$ python -q
>>> import numpy as np
>>> np.set_printoptions(precision=1, suppress=True, linewidth=120)
>>> def rd(a):
...     return np.round(a, 1) + 0
... 
>>> mat = np.load("arr.npy")
>>> mat
array([[0, 0, 0, 1],
       [0, 1, 0, 0],
       [0, 0, 1, 0],
       [1, 0, 0, 0]])
>>> rd(np.sort(np.abs(np.linalg.eigvals(mat)))[::-1])
array([1., 1., 1., 1.])
>>> pr = np.eye(4)[1]
>>> for _ in range(7):
...     pr = pr @ mat
...     print(pr.round(1))
... 
[0. 1. 0. 0.]
[0. 1. 0. 0.]
[0. 1. 0. 0.]
[0. 1. 0. 0.]
[0. 1. 0. 0.]
[0. 1. 0. 0.]
[0. 1. 0. 0.]
>>> evals, V = np.linalg.eig(mat)
>>> evals
array([ 1., -1.,  1.,  1.])
>>> np.prod(evals)
np.float64(-1.0)
>>> np.all(np.linalg.eigvalsh(mat) > 0)
np.False_
>>> rd(np.linalg.det(mat[::-1]))
np.float64(-1.0)
>>> rd(np.linalg.eigvals(mat).sum().real)
np.float64(2.0)
>>> np.einsum("ij,ji->", mat, mat)
np.int64(4)
>>> rd(np.linalg.det(2 * mat)), rd(np.linalg.det(mat))
(np.float64(-16.0), np.float64(-1.0))
>>> np.kron(np.eye(2, dtype=int), mat)
array([[0, 0, 0, 1, 0, 0, 0, 0],
       [0, 1, 0, 0, 0, 0, 0, 0],
       [0, 0, 1, 0, 0, 0, 0, 0],
       [1, 0, 0, 0, 0, 0, 0, 0],
       [0, 0, 0, 0, 0, 0, 0, 1],
       [0, 0, 0, 0, 0, 1, 0, 0],
       [0, 0, 0, 0, 0, 0, 1, 0],
       [0, 0, 0, 0, 1, 0, 0, 0]])
>>> A = np.load("mat.npy")
>>> A
array([[ 4,  5,  6],
       [ 7,  8,  9],
       [10, 11, 12]])
>>> [round(float(x), 1) for x in np.linalg.svd(A, compute_uv=False)[:3]]
[25.2, 0.7, 0.0]
>>> np.linalg.matrix_rank(A, rtol=0.1)
np.int64(1)
>>> np.argsort(-np.linalg.norm(A, axis=0).round(6), kind="stable")[:3]
array([2, 1, 0])
>>> (A + A.T) / 2
array([[ 4.,  6.,  8.],
       [ 6.,  8., 10.],
       [ 8., 10., 12.]])
>>> np.trace(A)
np.int64(24)
>>> np.allclose(A, A.T)
False
>>> t3 = np.stack([A, 5 * A, A[::-1]])
>>> rd(np.linalg.det(t3))
array([0., 0., 0.])
>>> t3.sum(axis=0)
array([[34, 41, 48],
       [49, 56, 63],
       [64, 71, 78]])
>>> np.einsum("bij,cij->bc", t3, t3)
array([[  636,  3180,   528],
       [ 3180, 15900,  2640],
       [  528,  2640,   636]])
>>> np.einsum("ij,ji->", A, A)
np.int64(612)
>>> np.einsum("ii->", A)
np.int64(24)
>>> rd(np.linalg.eigvals(A).sum().real)
np.float64(24.0)
>>> m1 = np.load("x.npy")
>>> rd(m1)
array([[ 0. ,  0. ,  0. ,  0. ],
       [ 0. ,  0.3, -0.2, -0.4],
       [ 0. , -0.2,  0.1,  0.2],
       [ 0. , -0.4,  0.2,  0.6]])
>>> np.abs(np.diag(np.linalg.qr(m1)[1])) > 1e-9
array([ True, False, False, False])
>>> rd(np.trace(np.linalg.pinv(m1) @ m1))
np.float64(1.0)
>>> rank = np.linalg.matrix_rank(m1)
>>> rank
np.int64(1)
>>> ns = np.linalg.svd(m1)[2][rank:].T
>>> [int(np.linalg.matrix_rank(m1[:i])) for i in range(1, len(m1) + 1)]
[1, 1, 1, 1]
>>> rd(ns @ ns.T)
array([[ 1. ,  0. ,  0. ,  0. ],
       [ 0. ,  0.7,  0.2,  0.4],
       [ 0. ,  0.2,  0.9, -0.2],
       [ 0. ,  0.4, -0.2,  0.4]])
>>> [int(np.linalg.matrix_rank(m1[:, :j + 1])) for j in range(4)]
[1, 1, 1, 1]
>>> ns.shape
(4, 3)
>>> [int(np.linalg.matrix_rank(np.delete(m1, i, axis=0))) for i in range(4)]
[1, 1, 1, 1]
>>> np.linalg.matrix_rank(m1.T @ m1), np.linalg.matrix_rank(m1 @ m1.T)
(np.int64(1), np.int64(1))
>>> x0 = np.array([4, 1, 5, 6])
>>> rd(m1 @ m1 @ x0)
array([-0.3, -2.9,  1.6,  4.2])
>>> rd(np.linalg.eigvalsh(2 * m1 - np.eye(4)))
array([-1., -1., -1.,  1.])
>>> rd((x0 - m1 @ x0) @ (m1 @ x0))
np.float64(0.0)
>>> rd(m1 @ x0)
array([-0.3, -2.9,  1.6,  4.2])
>>> rd(np.eye(4) - m1)
array([[ 1. ,  0. ,  0. ,  0. ],
       [ 0. ,  0.7,  0.2,  0.4],
       [ 0. ,  0.2,  0.9, -0.2],
       [ 0. ,  0.4, -0.2,  0.4]])
>>> [round(float(x), 1) for x in np.linalg.svd(m1, compute_uv=False)[:3]]
[1.0, 0.0, 0.0]
>>> np.linalg.cond(m1) > 100
np.True_
>>> W0 = np.array([[0, -1, 2], [0, 0, 0], [0, 0, 0]])
>>> rng = np.random.default_rng(40976)
>>> lab = rng.permutation(3)
>>> lab
array([0, 2, 1])
>>> out = W0[lab][:, lab]
>>> out
array([[ 0,  2, -1],
       [ 0,  0,  0],
       [ 0,  0,  0]])
>>> np.diag(out)
array([0, 0, 0])
>>> np.trace(out)
np.int64(0)
>>> np.allclose(out, W0)
False
>>> rd(np.sort(np.abs(np.linalg.eigvals(out))))
array([0., 0., 0.])
>>> f = np.array([1, -2, 3])
>>> np.polyval(f, A[2])
array([ 83, 102, 123])
>>> np.array([np.convolve(row, f, "same") for row in A])
array([[-3,  8,  3],
       [-6, 14,  6],
       [-9, 20,  9]])
>>> np.correlate(A[2], A[0], "full")
array([ 60, 116, 167, 104,  48])
>>> np.cross(A[2, :3], A[0, :3])
array([  6, -12,   6])
>>> try:
...     np.linalg.inv(W0)
... except np.linalg.LinAlgError as e:
...     print(repr(e))
... 
LinAlgError('Singular matrix')
>>> np.unique(W0.round(6), axis=0).shape
(2, 3)
>>> np.linalg.lstsq(W0[:-1].T, W0[-1])[2]
np.int32(1)
>>> rd(np.trace(np.linalg.pinv(W0) @ W0))
np.float64(1.0)
>>> U, sig, Vt = np.linalg.svd(W0)
>>> np.argmax(sig[:-1] / (sig[1:] + 1e-6)) + 1
np.int64(1)
>>> rd(sig)
array([2.2, 0. , 0. ])
>>> out = U[:, :1] @ np.diag(sig[:1]) @ Vt[:1]
>>> np.linalg.matrix_rank(W0, rtol=0.05)
np.int64(1)
>>> rd(np.abs(W0 - out).max())
np.float64(0.0)
>>> x0 = np.array([8, -3, 7])
>>> np.einsum("ij,j->i", W0, x0)
array([17,  0,  0])
>>> W0 @ x0
array([17,  0,  0])
>>> W0 @ np.eye(3)[2]
array([2., 0., 0.])
>>> (W0 * x0).sum(axis=1)
array([17,  0,  0])
>>> E = np.load("block13.npy")
>>> E
array([[-14.2,   3.5,   7. ],
       [-10.5,   3.6,   7. ],
       [-14.4,   0.8,   7. ],
       [-10.8,   3.5,   7. ],
       [-11.5,   4.6,   7. ],
       [-10.6,   3.1,   7. ],
       [ -9. ,   5.3,   7. ],
       [ -5.9,   4. ,   7. ],
       [ -8.2,   5.4,   7. ],
       [ -8.4,   2. ,   7. ],
       [ -9.4,   6.1,   7. ],
       [-11.4,  -1.9,   7. ],
       [ -5.6,   6.5,   7. ],
       [ -8.1,   2.4,   7. ],
       [ -3.3,   8. ,   7. ],
       [-10.6,   4.1,   7. ],
       [ -6.2,   7.2,   7. ],
       [ -5.2,   6.3,   7. ],
       [-14.1,   0.5,   7. ],
       [ -9.6,  -1.2,   7. ],
       [ -8.2,   5.3,   7. ],
       [ -8.8,   2.9,   7. ],
       [-10. ,   2.8,   7. ],
       [-10.5,   0.7,   7. ],
       [ -5.9,   3.6,   7. ],
       [-11.6,  -0.4,   7. ]])
>>> x0 = np.array([3, 1, -2])
>>> a = np.maximum(E @ x0, 0)
>>> E.T @ a
array([0., 0., 0.])
>>> rd(np.tanh(E @ x0))
array([-1., -1., -1., -1., -1., -1., -1., -1., -1., -1., -1., -1., -1., -1., -1., -1., -1., -1., -1., -1., -1., -1.,
       -1., -1., -1., -1.])
